$ python -q
>>> import numpy as np
>>> np.set_printoptions(precision=2, suppress=True, linewidth=160)
>>> m1 = np.load("test7.npy")
>>> m1
array([[ 0, -4,  0,  0,  2,  0],
       [-4, -8, -4,  2,  4,  2],
       [ 0, -6, -4,  0,  3,  2],
       [ 0, -4,  0,  0,  6,  0],
       [-4, -8, -4,  6, 12,  6],
       [ 0, -6, -4,  0,  9,  6]])
>>> vec = np.array([-2, 2, 1, 1, -1, 2])
>>> target = m1 @ vec
>>> target
array([-10, -10, -15, -14,  -6, -13])
>>> np.linalg.solve(m1.T, m1[3])
array([-0., -0., -0.,  1.,  0.,  0.])
>>> np.linalg.solve(m1, target + m1[:, 1])
array([-2.,  3.,  1.,  1., -1.,  2.])
>>> np.linalg.solve(m1, -1 * target)
array([ 2., -2., -1., -1.,  1., -2.])
>>> np.linalg.solve(m1, m1[:, 0])
array([ 1., -0.,  0.,  0.,  0., -0.])
>>> J = np.load("block3.npy")
>>> J
array([[ 1.63,  0.71,  1.65,  1.48, -0.41,  2.34, -0.43],
       [ 1.71,  0.76,  1.23,  1.13, -0.28,  1.98, -0.22],
       [ 1.89,  1.21,  0.98,  0.71,  0.77,  2.11, -0.18],
       [ 1.98,  1.18,  1.23,  0.94,  0.15,  2.06, -0.3 ],
       [ 2.09,  1.2 ,  1.46,  1.14, -0.16,  2.42,  0.98],
       [ 1.89,  1.43,  1.05,  0.95, -0.53,  2.15,  0.01],
       [-0.35, -0.1 ,  0.12,  0.81,  0.9 ,  1.52,  2.05],
       [-0.01, -0.44, -0.42,  0.99,  0.93,  1.7 ,  2.35],
       [-0.32,  0.09, -0.04,  1.2 ,  1.21,  2.03,  2.66],
       [ 0.65,  0.04,  0.23,  0.91,  1.3 ,  1.94,  1.77],
       [ 0.05,  0.55,  0.13,  0.65,  0.64,  1.82,  1.78],
       [-0.58, -0.07,  0.04,  1.33,  1.18,  1.92,  1.49],
       [ 1.95,  1.9 ,  2.05, -0.06,  1.19, -0.24,  1.77],
       [ 2.53,  2.17,  2.38, -0.72,  1.05,  0.22,  2.47],
       [ 1.98,  2.16,  2.02,  0.07,  0.85,  0.05,  1.86],
       [ 2.86,  1.92,  2.14, -0.03,  0.71,  0.21,  1.98],
       [ 1.75,  1.22,  1.5 ,  0.27,  1.2 , -0.23,  1.86],
       [ 1.82,  1.82,  2.19,  0.62,  0.28,  0.27,  2.35]])
>>> proj = J @ np.linalg.solve(J.T @ J, J.T)
>>> np.diag(proj)
array([0.6 , 0.21, 0.5 , 0.23, 0.28, 0.5 , 0.24, 0.47, 0.29, 0.32, 0.34, 0.42, 0.29, 0.78, 0.31, 0.33, 0.42, 0.48])
>>> np.allclose(proj @ proj, proj)
True
>>> proj @ J[:, 5]
array([ 2.34,  1.98,  2.11,  2.06,  2.42,  2.15,  1.52,  1.7 ,  2.03,  1.94,  1.82,  1.92, -0.24,  0.22,  0.05,  0.21, -0.23,  0.27])
>>> E = np.diag(5 * np.array([-2, -2, 6, -4, 1])) + np.array([[9, 1, 3, 2, 8],
...     [5, 5, 1, 9, 1],
...     [1, 0, 2, 3, 8],
...     [7, 9, 2, 1, 4],
...     [0, 2, 0, 5, 6]])
>>> E
array([[ -1,   1,   3,   2,   8],
       [  5,  -5,   1,   9,   1],
       [  1,   0,  32,   3,   8],
       [  7,   9,   2, -19,   4],
       [  0,   2,   0,   5,  11]])
>>> Q, vecs = np.linalg.qr(E[:, :1])[0], np.linalg.qr(E[:, 1:])[0]
>>> sv = np.linalg.svd(Q.T @ vecs, compute_uv=False)
>>> round(float(np.linalg.norm(Q @ Q.T - vecs @ vecs.T, 2)), 2)
1.0
>>> np.degrees(np.arccos(sv.clip(0, 1)))
array([32.19])
>>> (sv > 0.9).sum()
np.int64(0)
>>> np.round(np.linalg.det(E[::-1]), 2)
np.float64(-74568.0)
>>> np.einsum("ij,ji->", E, E)
np.int64(1794)
>>> np.poly(E)
array([    1.,   -18.,  -735.,  7546., 32952., 74568.])
>>> round(np.linalg.eigvals(E).sum().real, 2)
np.float64(18.0)
>>> round(float(np.linalg.det(E.T)), 2)
-74568.0
>>> np.kron(np.eye(2, dtype=int), E)
array([[ -1,   1,   3,   2,   8,   0,   0,   0,   0,   0],
       [  5,  -5,   1,   9,   1,   0,   0,   0,   0,   0],
       [  1,   0,  32,   3,   8,   0,   0,   0,   0,   0],
       [  7,   9,   2, -19,   4,   0,   0,   0,   0,   0],
       [  0,   2,   0,   5,  11,   0,   0,   0,   0,   0],
       [  0,   0,   0,   0,   0,  -1,   1,   3,   2,   8],
       [  0,   0,   0,   0,   0,   5,  -5,   1,   9,   1],
       [  0,   0,   0,   0,   0,   1,   0,  32,   3,   8],
       [  0,   0,   0,   0,   0,   7,   9,   2, -19,   4],
       [  0,   0,   0,   0,   0,   0,   2,   0,   5,  11]])
>>> (E - E.T) / 2
array([[ 0. , -2. ,  1. , -2.5,  4. ],
       [ 2. ,  0. ,  0.5,  0. , -0.5],
       [-1. , -0.5,  0. ,  0.5,  4. ],
       [ 2.5,  0. , -0.5,  0. , -0.5],
       [-4. ,  0.5, -4. ,  0.5,  0. ]])
>>> np.sort(np.abs(np.linalg.eigvals(E)))
array([ 2.71,  2.71, 13.13, 23.86, 32.45])
>>> E.inv()
Traceback (most recent call last):
  File "<python-input-32>", line 1, in <module>
    E.inv()
    ^^^^^
AttributeError: 'numpy.ndarray' object has no attribute 'inv'
>>> (E + E.T) / 2
array([[ -1. ,   3. ,   2. ,   4.5,   4. ],
       [  3. ,  -5. ,   0.5,   9. ,   1.5],
       [  2. ,   0.5,  32. ,   2.5,   4. ],
       [  4.5,   9. ,   2.5, -19. ,   4.5],
       [  4. ,   1.5,   4. ,   4.5,  11. ]])
>>> np.allclose(E @ E.T, E.T @ E)
False
>>> np.linalg.matrix_power(E, 2)
array([[  23,   28,   98,   18,  113],
       [  34,  113,   60, -198,   90],
       [  52,   44, 1033,   81,  364],
       [ -93, -201,   56,  482,   49],
       [  45,   57,   12,  -22,  143]])
>>> round(np.linalg.det(E), 2)
np.float64(-74568.0)
>>> X = np.array([[0, 2, 4, 2, 4, 0, 4, 4],
...     [0, -3, -6, -3, -6, 0, -6, -6],
...     [0, 1, 2, 1, 2, 0, 2, 2],
...     [0, 1, 2, 1, 2, 0, 2, 2],
...     [0, 2, 4, 2, 4, 0, 4, 4],
...     [0, 3, 6, 3, 6, 0, 6, 6],
...     [0, 0, 0, 0, 0, 0, 0, 0],
...     [0, -2, -4, -2, -4, 0, -4, -4]])
>>> rng = np.random.default_rng(815870)
>>> idx = rng.permutation(8)
>>> idx
array([5, 1, 4, 7, 0, 6, 3, 2])
>>> Y = X[idx][:, idx]
>>> np.diag(Y)
array([ 0, -3,  4, -4,  0,  0,  1,  2])
>>> left, sv, VT = np.linalg.svd(X)
>>> vecs = VT[:(sv > 1e-8).sum()]
>>> vec = X[6] + -1 * X[3] + rng.integers(2) * np.eye(8)[5]
>>> vec
array([ 0., -1., -2., -1., -2.,  0., -2., -2.])
>>> round(float(np.linalg.norm(vec - vecs.T @ vecs @ vec)), 2)
0.0
>>> np.linalg.matrix_rank(np.vstack([X, vec]))
np.int64(1)
>>> np.diag(vecs.T @ vecs)
array([0.  , 0.06, 0.22, 0.06, 0.22, 0.  , 0.22, 0.22])
>>> Y = m1 / np.linalg.norm(m1, axis=1, keepdims=True)
>>> C2 = Y @ Y.T
>>> np.linalg.norm(Y, axis=1)
array([1., 1., 1., 1., 1., 1.])
>>> np.round(np.degrees(np.arccos(np.clip(C2[2, 3], -1, 1))), 2)
np.float64(43.75)
>>> C2
array([[1.  , 0.82, 0.83, 0.87, 0.71, 0.72],
       [0.82, 1.  , 0.91, 0.71, 0.87, 0.79],
       [0.83, 0.91, 1.  , 0.72, 0.79, 0.87],
       [0.87, 0.71, 0.72, 1.  , 0.82, 0.83],
       [0.71, 0.87, 0.79, 0.82, 1.  , 0.91],
       [0.72, 0.79, 0.87, 0.83, 0.91, 1.  ]])
>>> ev, vecs = np.linalg.eigh(C2)
>>> vec = np.array([0, -2, 2, -1, -2, -2])
>>> vecs * np.abs(ev) @ vecs.T
array([[1.  , 0.82, 0.83, 0.87, 0.71, 0.72],
       [0.82, 1.  , 0.91, 0.71, 0.87, 0.79],
       [0.83, 0.91, 1.  , 0.72, 0.79, 0.87],
       [0.87, 0.71, 0.72, 1.  , 0.82, 0.83],
       [0.71, 0.87, 0.79, 0.82, 1.  , 0.91],
       [0.72, 0.79, 0.87, 0.83, 0.91, 1.  ]])
>>> (np.sign(vecs[:, -1].round(6)) == np.sign(vecs[0, -1].round(6))).astype(int)
array([1, 1, 1, 1, 1, 1])
>>> round(float(np.abs(C2).sum(axis=1).max()), 2), np.round(np.abs(ev).max(), 2)
(5.12, np.float64(5.05))
>>> vecs * np.sqrt(ev) @ vecs.T
array([[0.72, 0.33, 0.35, 0.42, 0.19, 0.2 ],
       [0.33, 0.68, 0.41, 0.19, 0.4 , 0.24],
       [0.35, 0.41, 0.68, 0.2 , 0.24, 0.39],
       [0.42, 0.19, 0.2 , 0.72, 0.33, 0.35],
       [0.19, 0.4 , 0.24, 0.33, 0.68, 0.41],
       [0.2 , 0.24, 0.39, 0.35, 0.41, 0.68]])
>>> vecs * np.maximum(ev, 0) @ vecs.T
array([[1.  , 0.82, 0.83, 0.87, 0.71, 0.72],
       [0.82, 1.  , 0.91, 0.71, 0.87, 0.79],
       [0.83, 0.91, 1.  , 0.72, 0.79, 0.87],
       [0.87, 0.71, 0.72, 1.  , 0.82, 0.83],
       [0.71, 0.87, 0.79, 0.82, 1.  , 0.91],
       [0.72, 0.79, 0.87, 0.83, 0.91, 1.  ]])
>>> np.linalg.eigvalsh(C2[1:, 1:])
array([0.01, 0.16, 0.18, 0.36, 4.28])
>>> data = np.load("a.npy")
>>> data
array([[ 0.24,  0.07, -0.29,  0.24, -0.2 ],
       [ 0.07,  0.02, -0.08,  0.07, -0.05],
       [-0.29, -0.08,  0.34, -0.29,  0.23],
       [ 0.24,  0.07, -0.29,  0.24, -0.2 ],
       [-0.2 , -0.05,  0.23, -0.2 ,  0.16]])
>>> # looks like rank 1
>>> ev, vecs = np.linalg.eigh(data)
>>> ev.round(2) + 0
array([0., 0., 0., 0., 1.])
>>> np.round(vecs.T @ vecs, 2) + 0
array([[1., 0., 0., 0., 0.],
       [0., 1., 0., 0., 0.],
       [0., 0., 1., 0., 0.],
       [0., 0., 0., 1., 0.],
       [0., 0., 0., 0., 1.]])
>>> round(float(ev.sum()), 2), np.trace(data)
(1.0, np.float64(1.0))
>>> np.round(np.linalg.eigvalsh(data + -1 * np.eye(5)), 2) + 0
array([-1., -1., -1., -1.,  0.])
>>> np.round(np.linalg.svd(data, compute_uv=False), 2) + 0
array([1., 0., 0., 0., 0.])
>>> r = np.linalg.matrix_rank(data)
>>> r
np.int64(1)
>>> N = np.linalg.svd(data)[2][r:].T
>>> [int(np.linalg.matrix_rank(data[:, :j + 1])) for j in range(5)]
[1, 1, 1, 1, 1]
>>> np.round(data @ N, 2) + 0
array([[0., 0., 0., 0.],
       [0., 0., 0., 0.],
       [0., 0., 0., 0.],
       [0., 0., 0., 0.],
       [0., 0., 0., 0.]])
>>> left, sv, VT = np.linalg.svd(X)
>>> sv.round(2) + 0
array([24.,  0.,  0.,  0.,  0.,  0.,  0.,  0.])
>>> Y = left[:, :1] @ np.diag(sv[:1]) @ VT[:1]
>>> round(float(np.abs(X - Y).max()), 2)
0.0
>>> np.round(np.linalg.norm(X - Y) / np.linalg.norm(X), 2)
np.float64(0.0)
>>> Y
array([[ 0.,  2.,  4.,  2.,  4.,  0.,  4.,  4.],
       [ 0., -3., -6., -3., -6.,  0., -6., -6.],
       [ 0.,  1.,  2.,  1.,  2.,  0.,  2.,  2.],
       [ 0.,  1.,  2.,  1.,  2.,  0.,  2.,  2.],
       [ 0.,  2.,  4.,  2.,  4.,  0.,  4.,  4.],
       [ 0.,  3.,  6.,  3.,  6.,  0.,  6.,  6.],
       [ 0.,  0.,  0.,  0.,  0.,  0.,  0.,  0.],
       [ 0., -2., -4., -2., -4.,  0., -4., -4.]])
>>> np.linalg.matrix_rank(Y)
np.int64(1)
>>> F = np.load("out0.npy")
>>> F
array([[ -3., -16.,   5., -11.],
       [ -3.,  35., -16.,  25.],
       [ -3.,  44., -25.,  25.],
       [  3., -10.,  -1., -17.]])
>>> Y = np.array([[-3, 3, 0], [-1, 1, 2]])
>>> Z = np.kron(Y, F)
>>> Z.shape
(8, 12)
>>> np.linalg.matrix_rank(Z)
np.int64(8)
>>> Z
array([[   9.,   48.,  -15.,   33.,   -9.,  -48.,   15.,  -33.,   -0.,   -0.,    0.,   -0.],
       [   9., -105.,   48.,  -75.,   -9.,  105.,  -48.,   75.,   -0.,    0.,   -0.,    0.],
       [   9., -132.,   75.,  -75.,   -9.,  132.,  -75.,   75.,   -0.,    0.,   -0.,    0.],
       [  -9.,   30.,    3.,   51.,    9.,  -30.,   -3.,  -51.,    0.,   -0.,   -0.,   -0.],
       [   3.,   16.,   -5.,   11.,   -3.,  -16.,    5.,  -11.,   -6.,  -32.,   10.,  -22.],
       [   3.,  -35.,   16.,  -25.,   -3.,   35.,  -16.,   25.,   -6.,   70.,  -32.,   50.],
       [   3.,  -44.,   25.,  -25.,   -3.,   44.,  -25.,   25.,   -6.,   88.,  -50.,   50.],
       [  -3.,   10.,    1.,   17.,    3.,  -10.,   -1.,  -17.,    6.,  -20.,   -2.,  -34.]])
